$ python -q
>>> import numpy as np
>>> import numpy.linalg as la
>>> np.set_printoptions(precision=3, suppress=True, linewidth=120)
>>> arr = np.load("sample6.npy")
>>> arr
array([[ 3.903, -1.25 , -0.811,  3.763,  0.954,  1.069,  0.815],
       [-3.794,  2.147,  1.515, -1.724, -2.054, -1.01 ,  0.405],
       [-1.028,  0.582,  2.363, -0.725, -0.104, -0.113, -1.437],
       [-0.092,  1.236, -1.196,  3.52 , -0.507,  1.418,  1.462],
       [-0.348,  0.359,  0.491,  0.94 , -0.113, -0.263,  0.3  ],
       [-3.41 ,  2.021, -1.331, -0.577, -0.607,  1.898,  1.595],
       [-0.246, -0.397, -0.563, -2.457,  1.573,  0.191, -0.789],
       [-2.165,  2.807,  1.464,  1.728, -1.258,  1.45 , -0.239],
       [ 6.031, -3.302,  0.026,  0.53 ,  0.556, -0.357, -1.236],
       [ 1.445, -1.052,  0.062,  1.35 , -0.404, -0.148,  0.515],
       [ 0.717, -0.43 ,  0.976,  0.259, -1.286, -0.302,  0.089],
       [-1.708,  1.147, -1.737, -1.832, -0.636,  0.74 ,  0.968],
       [-1.019,  0.06 ,  1.642, -1.679,  0.807, -1.629, -0.927],
       [-2.943,  0.985, -1.151, -0.238,  1.003,  0.791,  0.212],
       [-2.639,  0.78 , -0.779, -1.977,  1.515,  0.295,  0.044],
       [ 0.663, -3.006, -0.684, -1.844,  1.259, -1.326, -0.996],
       [-2.67 ,  2.78 , -0.071,  1.513, -2.261,  1.414,  1.012],
       [ 6.867, -4.703,  2.748,  0.062, -0.042, -3.523, -1.271],
       [-1.103, -0.08 ,  2.356,  0.461, -0.03 , -1.494, -2.094],
       [-3.893,  1.764, -2.455, -1.045, -1.343,  1.222,  0.62 ],
       [ 0.187,  1.086, -0.247,  2.983,  1.257,  1.829,  0.966],
       [-1.523,  0.841,  0.059, -1.006,  1.475, -0.168, -0.128],
       [-0.369,  1.253,  1.296,  1.017, -1.905, -0.106,  0.889],
       [ 2.772, -0.717, -0.258,  1.43 , -0.789, -0.774, -0.044],
       [-0.624,  0.363,  1.081,  1.917,  1.448,  0.496, -0.638],
       [ 1.005, -0.579,  0.119,  0.282,  0.786,  0.034, -0.554],
       [ 0.053, -0.943,  1.03 , -0.218,  0.743, -1.172,  0.448],
       [ 2.578, -2.616,  1.6  , -3.344,  0.409, -2.353, -1.908],
       [-0.588,  1.131, -1.853, -2.171, -1.792,  0.892,  0.936],
       [ 0.227,  0.797, -1.506, -1.43 , -0.09 ,  0.355,  1.384],
       [ 3.1  , -0.787, -1.504, -1.069,  0.354,  0.816,  0.298],
       [-1.038,  0.23 ,  1.167,  1.099,  0.019,  0.08 , -1.121],
       [ 5.057, -1.69 ,  1.768,  1.932, -0.482, -1.683,  0.556],
       [ 1.596, -0.578, -0.797, -0.299, -0.083, -0.181,  1.15 ],
       [ 1.198,  0.204,  0.378,  1.095,  0.693, -0.03 , -0.923],
       [-1.971,  0.459,  0.709,  0.569, -0.027,  0.133, -0.495],
       [-0.482,  0.765,  0.065, -0.012, -2.379, -0.893, -0.391],
       [-0.877, -0.104,  0.601,  0.96 , -1.756, -0.336, -0.42 ]])
>>> B = np.array([[1, -1], [0, 3], [3, -1], [2, 0], [-2, 3], [1, 3], [2, 2]])
>>> np.einsum("ij->j", arr)
array([ 2.869,  1.563,  6.573,  3.763, -5.097, -2.738, -0.947])
>>> A = np.load("case8.npy")
>>> A
array([[ 3,  5,  5,  5,  5,  1,  3,  5,  1,  0],
       [ 4, 12,  2,  0,  0,  1,  0,  0,  3,  4],
       [ 4,  3,  9,  2,  2,  5,  3,  2,  3,  3],
       [ 0,  4,  5,  4,  3,  4,  4,  3,  4,  1],
       [ 4,  1,  4,  4,  4,  0,  3,  4,  3,  0],
       [ 1,  5,  2,  0,  1,  5,  4,  4,  2,  2],
       [ 3,  0,  3,  3,  1,  2, 13,  0,  3,  4],
       [ 0,  4,  4,  0,  4,  4,  3,  0,  1,  2],
       [ 2,  5,  0,  0,  0,  5,  2,  4, 13,  4],
       [ 3,  1,  3,  4,  5,  3,  2,  5,  4,  3]])
>>> W = np.array([[0, 3],
...     [0, 0],
...     [0, 0],
...     [2, 2],
...     [0, 2],
...     [0, 3],
...     [2, 2],
...     [1, 2],
...     [0, 0],
...     [1, 3]])
>>> beta = np.array([-1, -5])
>>> act = np.maximum(A @ W + beta, 0)
>>> (act > 0).mean(axis=0)
array([1., 1.])
>>> act
array([[20, 43],
       [ 3, 22],
       [14, 49],
       [19, 38],
       [17, 37],
       [13, 37],
       [35, 56],
       [ 7, 27],
       [11, 40],
       [19, 54]])
>>> la.matrix_rank(act)
np.int64(2)
>>> W2 = np.array([[-1, 1], [1, -1]])
>>> act @ W2
array([[ 23, -23],
       [ 19, -19],
       [ 35, -35],
       [ 19, -19],
       [ 20, -20],
       [ 24, -24],
       [ 21, -21],
       [ 20, -20],
       [ 29, -29],
       [ 35, -35]])
>>> (act @ W2).round(6).argmax(axis=1)
array([0, 0, 0, 0, 0, 0, 0, 0, 0, 0])
>>> u = np.array([2, -3, 3])
>>> np.cross(A[2, :3], A[4, :3])
array([ 3, 20, -8])
>>> np.array([np.convolve(row, u, "same") for row in A])
array([[  1,   4,  10,  10,   2,  18,   4,  -4,  12,   3],
       [ 12, -20,  30,   6,   2,  -3,   3,   6,  -1,  -3],
       [ -6,  21, -14,  25,  10,  -3,  10,   9,   3,   0],
       [  8,  -2,   5,   9,  11,   5,   6,  11,  -1,   9],
       [-10,  17,  -1,   8,   0,  18,  -1,   3,   3,   9],
       [  7,  -8,   9,   8,   7,  -4,  11,   4,  10,   0],
       [ -9,  15,  -3,   2,  10,  23, -33,  45,  -1,  -3],
       [  8,  -4,   0,  20,  -4,   6,   3,  11,   1,  -3],
       [  4,  -9,  15,   0,  10, -11,  17,  20, -19,  27],
       [ -7,  12,   2,   7,   3,  10,  13,  -1,   9,   3]])
>>> np.convolve(A[2], u)
array([  8,  -6,  21, -14,  25,  10,  -3,  10,   9,   3,   0,   9])
>>> ang = np.radians(135)
>>> r_ = np.eye(10)
>>> r_[3, 3] = r_[2, 2] = np.cos(ang)
>>> r_[3, 2], r_[2, 3] = -np.sin(ang), np.sin(ang)
>>> r_
array([[ 1.   ,  0.   ,  0.   ,  0.   ,  0.   ,  0.   ,  0.   ,  0.   ,  0.   ,  0.   ],
       [ 0.   ,  1.   ,  0.   ,  0.   ,  0.   ,  0.   ,  0.   ,  0.   ,  0.   ,  0.   ],
       [ 0.   ,  0.   , -0.707,  0.707,  0.   ,  0.   ,  0.   ,  0.   ,  0.   ,  0.   ],
       [ 0.   ,  0.   , -0.707, -0.707,  0.   ,  0.   ,  0.   ,  0.   ,  0.   ,  0.   ],
       [ 0.   ,  0.   ,  0.   ,  0.   ,  1.   ,  0.   ,  0.   ,  0.   ,  0.   ,  0.   ],
       [ 0.   ,  0.   ,  0.   ,  0.   ,  0.   ,  1.   ,  0.   ,  0.   ,  0.   ,  0.   ],
       [ 0.   ,  0.   ,  0.   ,  0.   ,  0.   ,  0.   ,  1.   ,  0.   ,  0.   ,  0.   ],
       [ 0.   ,  0.   ,  0.   ,  0.   ,  0.   ,  0.   ,  0.   ,  1.   ,  0.   ,  0.   ],
       [ 0.   ,  0.   ,  0.   ,  0.   ,  0.   ,  0.   ,  0.   ,  0.   ,  1.   ,  0.   ],
       [ 0.   ,  0.   ,  0.   ,  0.   ,  0.   ,  0.   ,  0.   ,  0.   ,  0.   ,  1.   ]])
>>> B = A @ r_.T
>>> B.round(3) + 0
array([[ 3.   ,  5.   ,  0.   , -7.071,  5.   ,  1.   ,  3.   ,  5.   ,  1.   ,  0.   ],
       [ 4.   , 12.   , -1.414, -1.414,  0.   ,  1.   ,  0.   ,  0.   ,  3.   ,  4.   ],
       [ 4.   ,  3.   , -4.95 , -7.778,  2.   ,  5.   ,  3.   ,  2.   ,  3.   ,  3.   ],
       [ 0.   ,  4.   , -0.707, -6.364,  3.   ,  4.   ,  4.   ,  3.   ,  4.   ,  1.   ],
       [ 4.   ,  1.   ,  0.   , -5.657,  4.   ,  0.   ,  3.   ,  4.   ,  3.   ,  0.   ],
       [ 1.   ,  5.   , -1.414, -1.414,  1.   ,  5.   ,  4.   ,  4.   ,  2.   ,  2.   ],
       [ 3.   ,  0.   ,  0.   , -4.243,  1.   ,  2.   , 13.   ,  0.   ,  3.   ,  4.   ],
       [ 0.   ,  4.   , -2.828, -2.828,  4.   ,  4.   ,  3.   ,  0.   ,  1.   ,  2.   ],
       [ 2.   ,  5.   ,  0.   ,  0.   ,  0.   ,  5.   ,  2.   ,  4.   , 13.   ,  4.   ],
       [ 3.   ,  1.   ,  0.707, -4.95 ,  5.   ,  3.   ,  2.   ,  5.   ,  4.   ,  3.   ]])
>>> la.svd(A, compute_uv=False), la.svd(B, compute_uv=False)
(array([31.217, 14.032, 11.507,  9.939,  6.962,  5.526,  3.567,  3.438,  1.967,  0.115]), array([31.217, 14.032, 11.507,  9.939,  6.962,  5.526,  3.567,  3.438,  1.967,  0.115]))
>>> np.allclose(la.norm(A, axis=1), la.norm(B, axis=1))
True
>>> np.allclose(A @ A.T, B @ B.T)
True
>>> u = np.array([1, -2, -3, 2, -2, 1, -2, 3, 0, 1])
>>> B = A + np.outer(u, np.eye(10)[6])
>>> round(la.det(B) / la.det(A), 3), round(float(1 + la.solve(A, u)[6]), 3)
(np.float64(1.247), 1.247)
>>> la.matrix_rank(la.inv(B) - la.inv(A), tol=1e-8)
np.int64(1)
>>> mat = np.arange(40).reshape(10, 4) + 4
>>> mat
array([[ 4,  5,  6,  7],
       [ 8,  9, 10, 11],
       [12, 13, 14, 15],
       [16, 17, 18, 19],
       [20, 21, 22, 23],
       [24, 25, 26, 27],
       [28, 29, 30, 31],
       [32, 33, 34, 35],
       [36, 37, 38, 39],
       [40, 41, 42, 43]])
>>> A @ A
array([[ 81, 145, 146,  74,  84,  89, 119,  68,  97,  68],
       [ 87, 194,  76,  40,  45,  58,  36,  60, 103,  80],
       [ 97, 144, 161,  75,  83, 123, 130,  99, 126,  88],
       [ 75, 135, 120,  54,  59, 108, 127,  71, 131,  84],
       [ 63,  95, 119,  69,  75,  78, 109,  68,  99,  52],
       [ 62, 125,  81,  33,  48,  81, 104,  51,  85,  74],
       [ 84,  66, 116,  92,  69,  93, 224,  74, 125,  92],
       [ 69,  91,  83,  41,  41,  61,  85,  54,  74,  58],
       [ 75, 180,  64,  32,  53, 129,  98, 102, 222, 110],
       [ 71, 115, 125,  75,  93, 103, 116,  96, 127,  66]])
>>> np.allclose(A @ A.T, A.T @ A)
False
>>> la.matrix_power(A, 4)
array([[ 76489, 129316, 106593,  57413,  62849,  90062, 111479,  73067, 116840,  77176],
       [ 61297, 113696,  80283,  42145,  48708,  69406,  75772,  58028,  94588,  61518],
       [ 87931, 148959, 122228,  65500,  72436, 104772, 129112,  84683, 135748,  89372],
       [ 75279, 128823, 102288,  55588,  61559,  90140, 110971,  73092, 119274,  77812],
       [ 64612, 108073,  90224,  48746,  53276,  77786,  97367,  62570, 101223,  66118],
       [ 58159,  99359,  78813,  43359,  47645,  67970,  84800,  55697,  90097,  59366],
       [ 80640, 126886, 114366,  64896,  68392,  99370, 135717,  79277, 129260,  84120],
       [ 51531,  87180,  71421,  38779,  42597,  60914,  75907,  49501,  79554,  52286],
       [ 81410, 148851, 103322,  55744,  64707,  98330, 112120,  80655, 137335,  86734],
       [ 76330, 129282, 105443,  56717,  62667,  91886, 113459,  74063, 120449,  78352]])
>>> round(np.abs(la.eigvals(A)).max(), 3)
np.float64(30.397)
>>> np.sort(np.abs(la.eigvals(A)))
array([ 1.599,  1.599,  2.348,  2.758,  2.758,  5.465,  5.465, 10.072, 12.851, 30.397])
>>> cov = np.cov(mat, rowvar=False)
>>> cov
array([[146.667, 146.667, 146.667, 146.667],
       [146.667, 146.667, 146.667, 146.667],
       [146.667, 146.667, 146.667, 146.667],
       [146.667, 146.667, 146.667, 146.667]])
>>> np.corrcoef(mat.T)
array([[1., 1., 1., 1.],
       [1., 1., 1., 1.],
       [1., 1., 1., 1.],
       [1., 1., 1., 1.]])
>>> cov.shape
(4, 4)
>>> round(float(np.corrcoef(mat[:, 2], mat[:, 3])[0, 1]), 3)
1.0
>>> mat.std(axis=0)
array([11.489, 11.489, 11.489, 11.489])
>>> np.argwhere(np.triu(np.abs(np.corrcoef(mat.T)) > 0.8, 1))
array([[0, 1],
       [0, 2],
       [0, 3],
       [1, 2],
       [1, 3],
       [2, 3]])
>>> np.argsort(-mat.std(axis=0).round(6), kind="stable")
array([0, 1, 2, 3])
>>> np.round(la.eigvalsh(cov)[::-1], 3) + 0
array([586.667,   0.   ,   0.   ,   0.   ])
>>> data = np.loadtxt("dump.csv", delimiter=",")
>>> data
array([[ 3.,  4.,  3.,  0.,  3.,  4.,  1., -1.,  4.],
       [ 2.,  3.,  2., -1.,  2.,  3.,  0., -2.,  3.],
       [ 1.,  2.,  1., -2.,  1.,  2., -1., -3.,  2.],
       [ 3.,  4.,  3.,  0.,  3.,  4.,  1., -1.,  4.]])
>>> Uu, s, vt = la.svd(data)
>>> np.argmax(s[:-1] / (s[1:] + 1e-6)) + 1
np.int64(2)
>>> B = Uu[:, :2] @ np.diag(s[:2]) @ vt[:2]
>>> round(np.abs(data - B).max(), 3)
np.float64(0.0)
>>> B.round(3) + 0
array([[ 3.,  4.,  3.,  0.,  3.,  4.,  1., -1.,  4.],
       [ 2.,  3.,  2., -1.,  2.,  3.,  0., -2.,  3.],
       [ 1.,  2.,  1., -2.,  1.,  2., -1., -3.,  2.],
       [ 3.,  4.,  3.,  0.,  3.,  4.,  1., -1.,  4.]])
>>> round(la.norm(data - B, 2), 3), np.round(s[2], 3)
(np.float64(0.0), np.float64(0.0))
>>> la.matrix_rank(B)
np.int64(2)
>>> la.matrix_rank(data, rtol=0.05)
np.int64(2)
>>> np.round(la.norm(data - B) / la.norm(data), 3)
np.float64(0.0)
>>> rk = la.matrix_rank(data)
>>> rk
np.int64(2)
>>> ns = la.svd(data)[2][rk:].T
>>> ns.shape
(9, 7)
>>> [int(la.matrix_rank(data[:, :j + 1])) for j in range(9)]
[1, 2, 2, 2, 2, 2, 2, 2, 2]
>>> Uu, s = la.svd(data)
Traceback (most recent call last):
  File "<python-input-68>", line 1, in <module>
    Uu, s = la.svd(data)
    ^^^^^
ValueError: too many values to unpack (expected 2)
>>> Uu, s, vt = la.svd(data, full_matrices=False)
>>> np.round(s / s[0], 3) + 0
array([1.   , 0.246, 0.   , 0.   ])
>>> s.round(3) + 0
array([14.63 ,  3.599,  0.   ,  0.   ])
>>> (s > 1e-8).sum()
np.int64(2)
>>> np.round(vt @ vt.T, 3) + 0
array([[1., 0., 0., 0.],
       [0., 1., 0., 0.],
       [0., 0., 1., 0.],
       [0., 0., 0., 1.]])
>>> np.cumsum(s ** 2) / np.sum(s ** 2)
array([0.943, 1.   , 1.   , 1.   ])
>>> np.abs(Uu[:, 0]).round(6).argmax()
np.int64(0)
>>> Uu.shape, s.shape, vt.shape
((4, 4), (4,), (4, 9))
>>> K = np.load("x.npy")
>>> K
array([[ 0,  3,  0,  0,  0,  0],
       [ 2,  0,  0,  0,  0,  0],
       [ 0, -2,  0,  0,  0,  0]])
>>> la.lstsq(K[:-1].T, K[-1])[2]
np.int32(2)
>>> round(float(np.trace(la.pinv(K) @ K)), 3)
2.0
>>> np.unique(K.round(6), axis=0).shape
(3, 6)
>>> np.allclose(K[:-1].T @ la.lstsq(K[:-1].T, K[-1])[0], K[-1])
True
>>> x = np.array([2, 4, 1, 1, 4, 0])
>>> K @ (2 * x)
array([ 24,   8, -16])
>>> K @ np.ones(6)
array([ 3.,  2., -2.])
>>> x @ K
Traceback (most recent call last):
  File "<python-input-86>", line 1, in <module>
    x @ K
    ~~^~~
ValueError: matmul: Input operand 1 has a mismatch in its core dimension 0, with gufunc signature (n?,k),(k,m?)->(n?,m?) (size 3 is different from 6)
>>> (K @ x).argmax()
np.int64(0)
>>> la.norm(K @ x) <= la.norm(K, 2) * la.norm(x) + 1e-9
np.True_
>>> K @ np.eye(6)[2]
array([0., 0., 0.])
>>> K @ x
array([12,  4, -8])
>>> np.sign((K @ x).round(6))
array([ 1,  1, -1])
>>> np.einsum("ij,j->i", K, x)
array([12,  4, -8])
>>> rng = np.random.default_rng(6961)
>>> idx = rng.permutation(10)
>>> idx
array([6, 5, 1, 7, 2, 0, 9, 3, 4, 8])
>>> B = A[idx][:, idx]
>>> np.diag(B)
array([13,  5, 12,  0,  9,  3,  3,  4,  4, 13])
>>> np.sort(np.abs(la.eigvals(B)))
array([ 1.599,  1.599,  2.348,  2.758,  2.758,  5.465,  5.465, 10.072, 12.851, 30.397])
>>> B
array([[13,  2,  0,  0,  3,  3,  4,  3,  1,  3],
       [ 4,  5,  5,  4,  2,  1,  2,  0,  1,  2],
       [ 0,  1, 12,  0,  2,  4,  4,  0,  0,  3],
       [ 3,  4,  4,  0,  4,  0,  2,  0,  4,  1],
       [ 3,  5,  3,  2,  9,  4,  3,  2,  2,  3],
       [ 3,  1,  5,  5,  5,  3,  0,  5,  5,  1],
       [ 2,  3,  1,  5,  3,  3,  3,  4,  5,  4],
       [ 4,  4,  4,  3,  5,  0,  1,  4,  3,  4],
       [ 3,  0,  1,  4,  4,  4,  0,  4,  4,  3],
       [ 2,  5,  5,  4,  0,  2,  4,  0,  0, 13]])
